$ python -q
>>> import numpy as np
>>> from numpy import linalg as LA
>>> np.set_printoptions(precision=3, suppress=True, linewidth=160)
>>> mat = np.load("out7.npy")
>>> print(mat)
[[-0.488 -0.78  -0.391]
 [ 0.418 -0.602  0.68 ]
 [-0.766  0.168  0.62 ]]
>>> u = np.array([-1, 0, 3])
>>> other = mat + np.outer(u, np.eye(3)[2])
>>> print(LA.matrix_rank(LA.inv(other) - LA.inv(mat), tol=1e-8))
1
>>> vec = np.array([1, 5, 4])
>>> print([p for p in range(1, 25) if np.allclose(LA.matrix_power(mat, p), np.eye(3))])
[]
>>> print(3 - LA.matrix_rank(mat - np.eye(3), tol=1e-8))
1
>>> print(LA.inv(mat))
[[-0.488  0.418 -0.766]
 [-0.78  -0.602  0.168]
 [-0.391  0.68   0.62 ]]
>>> print(round(LA.norm(vec), 3), round(float(LA.norm(mat @ vec)), 3))
6.481 6.481
>>> print(np.round(LA.det(mat), 3))
1.0
>>> print(np.abs(LA.eigvals(mat)))
[1. 1. 1.]
>>> Q = mat.astype(float).copy()
>>> for j in range(3):
...     Q[:, j] -= Q[:, :j] @ (Q[:, :j].T @ Q[:, j])
...     Q[:, j] /= LA.norm(Q[:, j])
... 
>>> print(Q)
[[-0.488 -0.78  -0.391]
 [ 0.418 -0.602  0.68 ]
 [-0.766  0.168  0.62 ]]
>>> print(np.round(LA.det(mat.T), 3))
1.0
>>> print(np.round(LA.det(2 * mat), 3), np.round(LA.det(mat), 3))
8.0 1.0
>>> print(np.poly(mat))
[ 1.    0.47 -0.47 -1.  ]
>>> print(round(float(LA.eigvals(mat).sum().real), 3))
-0.47
>>> print(round(float(np.einsum("ii->", mat)), 3))
-0.47
>>> left, s, vt = LA.svd(mat, full_matrices=False)
>>> print(np.round(vt @ vt.T, 3) + 0)
[[1. 0. 0.]
 [0. 1. 0.]
 [0. 0. 1.]]
>>> print(np.round(left.T @ mat @ vt.T, 3) + 0)
[[1. 0. 0.]
 [0. 1. 0.]
 [0. 0. 1.]]
>>> print(np.cumsum(s ** 2) / np.sum(s ** 2))
[0.333 0.667 1.   ]
>>> print(np.allclose(left * s @ vt, mat))
True
>>> rng = np.random.default_rng(5)
>>> data = rng.normal(size=(21, 7))
>>> data = 20 * data / LA.norm(data, axis=1, keepdims=True)
>>> print(data)
[[ -7.786 -12.858  -2.411   4.082  11.03    1.065  -5.366]
 [ -5.254   5.013  10.946   1.826  -8.258  -6.416  10.713]
 [  1.723 -14.712  -0.711  -9.88   -5.345  -4.145  -6.059]
 [  5.35   -0.61   -5.699   3.96    8.023 -15.885  -2.482]
 [-10.     -1.766 -13.148   0.211  -0.386  -3.103 -10.686]
 [ -3.145  -8.662 -10.757   1.784  -8.805   9.289   5.688]
 [-13.109   1.786  -7.229   0.217   0.286 -13.047  -1.532]
 [ -2.298   8.643 -10.615   6.631  -9.874  -2.976  -7.551]
 [  8.927   3.501  14.983   3.955   5.207   5.18   -3.738]
 [ -0.881  16.993  -4.99    2.376  -0.267   7.666  -4.592]
 [ -1.395   2.219   0.943  -7.919   8.201 -11.888 -10.997]
 [-10.274   7.746  -2.889  -7.779  -9.1     3.374  -8.45 ]
 [-13.169   6.356 -12.388  -3.338  -0.07   -4.61   -0.56 ]
 [  9.941  -3.838  -9.351 -13.638  -1.52   -2.616   1.968]
 [ -7.804  -8.046 -12.126  -8.737   2.693  -6.394   1.688]
 [ 11.38    2.868  -9.434  10.377   2.082  -5.635   5.43 ]
 [  0.203  -7.083  -7.294 -11.438   0.554  12.306  -3.743]
 [  3.072  13.693  -8.867   1.88   -2.237  -7.733  -7.489]
 [ -0.225   6.4    -7.842   0.802  10.654   4.375  12.814]
 [  3.92    4.146  15.519   5.294   1.1     6.032  -7.809]
 [ -2.195   5.156   4.1    10.064   0.068  -9.504  12.656]]
>>> other = data / np.sqrt((data ** 2).mean(axis=1, keepdims=True))
>>> print(LA.matrix_rank(data - data.mean(axis=1, keepdims=True)))
6
>>> print(other[18])
[-0.03   0.847 -1.037  0.106  1.409  0.579  1.695]
>>> print(LA.matrix_rank(other) == LA.matrix_rank(data))
True
>>> cen = data - data.mean(axis=0)
>>> left, s, vt = LA.svd(cen, full_matrices=False)
>>> print(vt[0] * np.sign(vt[0, np.abs(vt[0]).argmax()]))
[0.343 0.458 0.646 0.464 0.07  0.037 0.184]
>>> print(np.abs(left[:, 0]).argmax())
8
>>> print(np.abs(vt[-1]))
[0.128 0.422 0.13  0.698 0.447 0.024 0.318]
>>> print(round((s ** 2).sum() ** 2 / (s ** 4).sum(), 3))
5.893
>>> other = np.c_[data[:, :6] @ np.array([[-3, 0, 3, 3, -3, 1],
...     [1, -2, -2, -1, -3, 2],
...     [0, 1, 0, -1, 3, -1],
...     [-3, -1, -3, 2, 0, 3],
...     [3, 0, 1, -1, -3, 2],
...     [1, -1, -3, -3, -1, 3]]), np.array([0, -2, 2, 2, -2, 1, 0, -2, -2, 1, -2, 0, 0, 0, -2, 1, 0, -2, 1, -1, -1])]
>>> print(other)
[[ 32.407  18.157  -2.053 -14.149  20.543   6.41    0.   ]
 [-15.891   5.509 -20.278  -0.564  64.749 -36.458  -2.   ]
 [-10.422  42.739  71.325  18.613  57.014 -79.756   2.   ]
 [-20.357   7.445  61.065  69.91  -39.5    -9.898   2.   ]
 [ 23.341  -6.724 -18.18   -4.97    0.117  -9.833  -2.   ]
 [-21.708  -4.506 -34.135  -5.509  20.278   5.897   1.   ]
 [ 28.273   2.03   -4.12    5.406  24.471 -40.227   0.   ]
 [-36.953 -31.555 -45.018  27.142 -18.281  16.819  -2.   ]
 [-14.345  -1.154  -2.422  -4.541 -13.132  38.764  -2.   ]
 [ 19.374 -49.017 -67.022 -32.626 -70.17   67.686   1.   ]
 [ 42.878  16.313  59.001   4.278 -12.359 -40.92   -2.   ]
 [ 37.976 -13.976 -42.198 -52.256  22.844 -23.309   0.   ]
 [ 51.056 -17.153 -28.444 -26.249 -11.907 -12.052   0.   ]
 [  0.078  14.579  84.738  25.101 -39.182 -40.187   0.   ]
 [ 43.265  19.098  40.767  -4.227   9.487 -51.777  -2.   ]
 [-61.793 -19.912  16.263  76.285 -71.659  44.94    1.   ]
 [ 40.589   6.005  12.727 -45.361 -15.21   -2.958   0.   ]
 [-15.608 -30.401  -2.848  33.587 -62.453  17.292  -2.   ]
 [ 41.006 -25.819 -18.354 -21.408 -78.386  57.256   1.   ]
 [-14.166  -4.099 -29.411 -16.511  13.027  32.872  -1.   ]
 [-27.751  -6.77  -18.505  32.732  12.718   5.83   -1.   ]]
>>> print(np.round(LA.norm(other - data @ LA.lstsq(data, other)[0], axis=0), 3) + 0)
[0.    0.    0.    0.    0.    0.    5.599]
>>> print(np.round(LA.lstsq(data, other[:, 0])[0], 3) + 0)
[-3.  1.  0. -3.  3.  1.  0.]
>>> print(LA.matrix_rank(other))
7
>>> vec = np.array([1, 2, 2, 1, 4, 4, 5])
>>> rhs = data @ vec
>>> print(LA.solve(data.T @ data, data.T @ rhs))
[1. 2. 2. 1. 4. 4. 5.]
>>> print(np.round(LA.pinv(data) @ data, 3) + 0)
[[1. 0. 0. 0. 0. 0. 0.]
 [0. 1. 0. 0. 0. 0. 0.]
 [0. 0. 1. 0. 0. 0. 0.]
 [0. 0. 0. 1. 0. 0. 0.]
 [0. 0. 0. 0. 1. 0. 0.]
 [0. 0. 0. 0. 0. 1. 0.]
 [0. 0. 0. 0. 0. 0. 1.]]
>>> rhs = rhs + 0.02 * rng.normal(size=21)
>>> print(rhs)
[ -12.669   23.338 -107.229  -47.163 -107.039   -9.833  -82.491  -88.736   72.693   32.132  -72.727  -73.502  -50.11   -36.772  -63.222   21.572   -7.281
  -62.746  121.882   38.013   51.902]
>>> beta, *_ = LA.lstsq(data, rhs)
>>> print(beta.round())
[1. 2. 2. 1. 4. 4. 5.]
>>> print(beta)
[1.001 1.999 2.    1.    4.    4.    5.   ]
>>> D = LA.norm(data[:, None] - data[None], axis=-1)
>>> print(D[:5, :5])
[[ 0.    34.58  24.237 25.259 20.838]
 [34.58   0.    31.711 30.895 34.386]
 [24.237 31.711  0.    27.528 24.671]
 [25.259 30.895 27.528  0.    24.656]
 [20.838 34.386 24.671 24.656  0.   ]]
>>> feats = np.load("dump.npy")
>>> print(feats)
[[ 4 -4  2  0  2]
 [-4  4 -2  0 -2]
 [ 2 -2  1  0  1]
 [ 0  0  0  0  0]
 [ 2 -2  1  0  1]]
>>> vals, evecs = LA.eigh(feats)
>>> print((vals > 1e-8).sum(), (vals < -1e-8).sum())
1 0
>>> print(np.unique(vals.round(6) + 0, return_counts=True)[1])
[4 1]
>>> print(np.abs(evecs[:, -1]).round(6).argmax())
0
>>> print(np.round(vals.sum(), 3), np.trace(feats))
10.0 10
>>> print(feats @ LA.pinv(feats) @ feats)
[[ 4. -4.  2.  0.  2.]
 [-4.  4. -2.  0. -2.]
 [ 2. -2.  1.  0.  1.]
 [ 0.  0.  0.  0.  0.]
 [ 2. -2.  1.  0.  1.]]
>>> print(np.allclose(feats[:-1].T @ LA.lstsq(feats[:-1].T, feats[-1])[0], feats[-1]))
True
>>> try:
...     LA.inv(feats)
... except LA.LinAlgError as e:
...     print("failed:", e)
... 
failed: Singular matrix
>>> print(LA.lstsq(feats[:-1].T, feats[-1])[2])
1
>>> rk = LA.matrix_rank(feats)
>>> print(rk)
1
>>> N = LA.svd(feats)[2][rk:].T
>>> print([int(LA.matrix_rank(feats[:, :j + 1])) for j in range(5)])
[1, 1, 1, 1, 1]
>>> print(N @ N.T)
[[ 0.6  0.4 -0.2  0.  -0.2]
 [ 0.4  0.6  0.2  0.   0.2]
 [-0.2  0.2  0.9  0.  -0.1]
 [ 0.   0.   0.   1.   0. ]
 [-0.2  0.2 -0.1  0.   0.9]]
>>> print([int(LA.matrix_rank(feats[:i])) for i in range(1, len(feats) + 1)])
[1, 1, 1, 1, 1]
>>> print([int(LA.matrix_rank(np.delete(feats, i, axis=0))) for i in range(5)])
[1, 1, 1, 1, 1]
>>> cen = (data - data.mean(axis=0)) / data.std(axis=0)
>>> print(cen.std(axis=0))
[1. 1. 1. 1. 1. 1. 1.]
>>> beta = LA.lstsq(np.delete(cen, 0, axis=1), cen[:, 0])[0]
>>> print(np.abs(beta).argmax())
1
>>> other = data / LA.norm(data, axis=1, keepdims=True)
>>> gram = other @ other.T
>>> print((gram - 2 * np.eye(21)).round(6).argmax(axis=1))
[ 4 20 13 15 12 16 12 17 19 17  3 12  6  2 12  3 13  7 15  8  1]
>>> print(LA.norm(other, axis=1))
[1. 1. 1. 1. 1. 1. 1. 1. 1. 1. 1. 1. 1. 1. 1. 1. 1. 1. 1. 1. 1.]
>>> print(np.argwhere(np.triu(np.abs(gram) > 0.95, 1)))
[]
>>> X = np.array([[0.0, 0.0, -5.0, -1.0, 1.0],
...     [0.0, 0.0, 4.0, 1.0, -1.0],
...     [-5.0, 4.0, 0.0, 0.0, 0.0],
...     [-1.0, 1.0, 0.0, 0.0, 0.0],
...     [1.0, -1.0, 0.0, 0.0, 0.0]])
>>> left, s, vt = LA.svd(X)
>>> print(np.argmax(s[:-1] / (s[1:] + 1e-6)) + 1)
4
>>> print(s.round(3) + 0)
[6.705 6.705 0.211 0.211 0.   ]
>>> other = left[:, :4] @ np.diag(s[:4]) @ vt[:4]
>>> print(other.round(3) + 0)
[[ 0.  0. -5. -1.  1.]
 [ 0.  0.  4.  1. -1.]
 [-5.  4.  0.  0.  0.]
 [-1.  1.  0.  0.  0.]
 [ 1. -1.  0.  0.  0.]]
>>> print(LA.matrix_rank(X, rtol=0.05))
2
>>> print(np.round(LA.norm(X - other, 2), 3), round(float(s[4]), 3))
0.0 0.0
>>> labels = rng.permutation(5)
>>> print(labels)
[3 2 1 4 0]
>>> other = X[labels][:, labels]
>>> print(np.round(LA.det(other), 3), np.round(LA.det(X[labels]), 3))
0.0 0.0
>>> print(np.round(np.sort(np.abs(LA.eigvals(other))), 3) + 0)
[0.    0.211 0.211 6.705 6.705]
>>> print(np.trace(other))
0.0
>>> m1 = np.loadtxt("run6.csv", delimiter=",")
>>> print(m1)
[[  8.001  19.995 -11.988]
 [  3.95    9.985  -5.954]
 [  3.998   9.958  -5.949]]
>>> left, s, vt = LA.svd(m1)
>>> print(s)
[30.147  0.044  0.021]
>>> print(np.argmax(s[:-1] / (s[1:] + 1e-6)) + 1)
1
>>> other = left[:, :1] @ np.diag(s[:1]) @ vt[:1]
>>> print(LA.matrix_rank(m1, rtol=0.05))
1
>>> print(LA.matrix_rank(other))
1
>>> print(round(LA.norm(m1 - other, 2), 3), np.round(s[1], 3))
0.044 0.044
>>> print(round(np.trace(m1), 3))
12.037
>>> print(m1 @ m1)
[[  95.068  240.254 -143.65 ]
 [  47.241  119.391  -71.383]
 [  47.538  120.13   -71.827]]
>>> print((m1 - m1.T) / 2)
[[ 0.     8.023 -7.993]
 [-8.023  0.    -7.956]
 [ 7.993  7.956  0.   ]]
>>> print(np.sort(np.abs(LA.eigvals(m1))))
[ 0.048  0.048 11.943]
>>> print(np.allclose(m1 @ m1.T, m1.T @ m1))
False
>>> print((m1 + m1.T) / 2)
[[ 8.001 11.973 -3.995]
 [11.973  9.985  2.002]
 [-3.995  2.002 -5.949]]
>>> print(np.argsort(-LA.norm(m1, axis=0).round(6), kind="stable")[:3])
[1 2 0]
>>> print([round(float(x), 3) for x in LA.svd(m1, compute_uv=False)[:3]])
[30.147, 0.044, 0.021]
>>> print(LA.matrix_rank(m1, rtol=0.1))
1
>>> W0 = np.loadtxt("x.csv", delimiter=",")
>>> print(W0)
[[-2. -1. -1.  1. -3. -1.  4. -2.]
 [ 3.  3.  1. -2.  4. -4.  4. -2.]
 [ 3.  3.  1. -2.  4. -4.  4. -2.]
 [-1. -5.  2.  5.  1. -3.  0.  4.]
 [ 5. -3. -3. -1. -4.  1.  5.  0.]]
>>> left, s, vt = LA.svd(W0)
>>> evecs = vt[:(s > 1e-8).sum()]
>>> vec = W0[4] + 5 * W0[0] + rng.integers(2) * np.eye(8)[7]
>>> print(vec)
[ -5.  -8.  -8.   4. -19.  -4.  25.  -9.]
>>> print(LA.matrix_rank(np.vstack([W0, vec])))
5
>>> u = np.array([3, 2, 0])
>>> print(np.polyval(u, W0[2]))
[33. 33.  5.  8. 56. 40. 56.  8.]
>>> print(np.cross(W0[2, :3], W0[1, :3]))
[0. 0. 0.]
>>> left, s, vt = LA.svd(W0)
>>> print(s.round(3) + 0)
[12.633  9.841  8.499  5.032  0.   ]
>>> print(np.argmax(s[:-1] / (s[1:] + 1e-6)) + 1)
4
>>> other = left[:, :4] @ np.diag(s[:4]) @ vt[:4]
>>> print(other.round(3) + 0)
[[-2. -1. -1.  1. -3. -1.  4. -2.]
 [ 3.  3.  1. -2.  4. -4.  4. -2.]
 [ 3.  3.  1. -2.  4. -4.  4. -2.]
 [-1. -5.  2.  5.  1. -3.  0.  4.]
 [ 5. -3. -3. -1. -4.  1.  5.  0.]]
>>> print(round(LA.norm(W0 - other) / LA.norm(W0), 3))
0.0
>>> print(round(np.abs(W0 - other).max(), 3))
0.0
>>> left, s = LA.svd(W0)
Traceback (most recent call last):
  File "<python-input-134>", line 1, in <module>
    left, s = LA.svd(W0)
    ^^^^^^^
ValueError: too many values to unpack (expected 2)
>>> left, s, vt = LA.svd(W0, full_matrices=False)
>>> print(np.round(s / s[0], 3) + 0)
[1.    0.779 0.673 0.398 0.   ]
>>> print(np.round(left.T @ left, 3) + 0)
[[1. 0. 0. 0. 0.]
 [0. 1. 0. 0. 0.]
 [0. 0. 1. 0. 0.]
 [0. 0. 0. 1. 0.]
 [0. 0. 0. 0. 1.]]
>>> print(np.round(vt @ vt.T, 3) + 0)
[[1. 0. 0. 0. 0.]
 [0. 1. 0. 0. 0.]
 [0. 0. 1. 0. 0.]
 [0. 0. 0. 1. 0.]
 [0. 0. 0. 0. 1.]]
>>> print(s.round(3) + 0)
[12.633  9.841  8.499  5.032  0.   ]
>>> print(left.shape, s.shape, vt.shape)
(5, 5) (5,) (5, 8)
>>> print(np.abs(left[:, 0]).round(6).argmax())
1
>>> K = np.array([[6.0, 4.0, 2.0, 2.0],
...     [4.0, 6.0, 2.0, 2.0],
...     [2.0, 2.0, 3.0, 1.0],
...     [2.0, 2.0, 1.0, 3.0]])
>>> print(K.sum(axis=1))
[14. 14.  8.  8.]
>>> print(np.unravel_index(np.abs(K).argmax(), K.shape))
(np.int64(0), np.int64(0))
>>> print(np.count_nonzero(K))
16
>>> print(round(LA.det(K), 3))
96.0
>>> print(LA.matrix_power(K, 3))
[[696. 688. 344. 344.]
 [688. 696. 344. 344.]
 [344. 344. 180. 172.]
 [344. 344. 172. 180.]]
>>> K.inv()
Traceback (most recent call last):
  File "<python-input-148>", line 1, in <module>
    K.inv()
    ^^^^^
AttributeError: 'numpy.ndarray' object has no attribute 'inv'
>>> print(np.sort(np.abs(LA.eigvals(K))))
[ 2.  2.  2. 12.]
>>> print(round(np.abs(LA.eigvals(K)).max(), 3))
12.0
>>> print(K @ K)
[[60. 56. 28. 28.]
 [56. 60. 28. 28.]
 [28. 28. 18. 14.]
 [28. 28. 14. 18.]]
>>> vec = np.array([-5, 4, -3])
>>> print((m1 * vec).sum(axis=1))
[75.939 38.052 37.689]
>>> print(np.einsum("ij,j->i", m1, vec))
[75.939 38.052 37.689]
>>> print(m1 @ vec)
[75.939 38.052 37.689]
>>> print(np.sign((m1 @ vec).round(6)))
[1. 1. 1.]
>>> vals, evecs = LA.eig(K)
>>> print(np.sort(LA.eigvals(K @ K)))
[  4.   4.   4. 144.]
>>> print(np.sort(LA.eigvals(LA.inv(K))))
[0.083 0.5   0.5   0.5  ]
>>> print(np.round(K @ evecs[:, 0] - vals[0] * evecs[:, 0], 3) + 0)
[0. 0. 0. 0.]
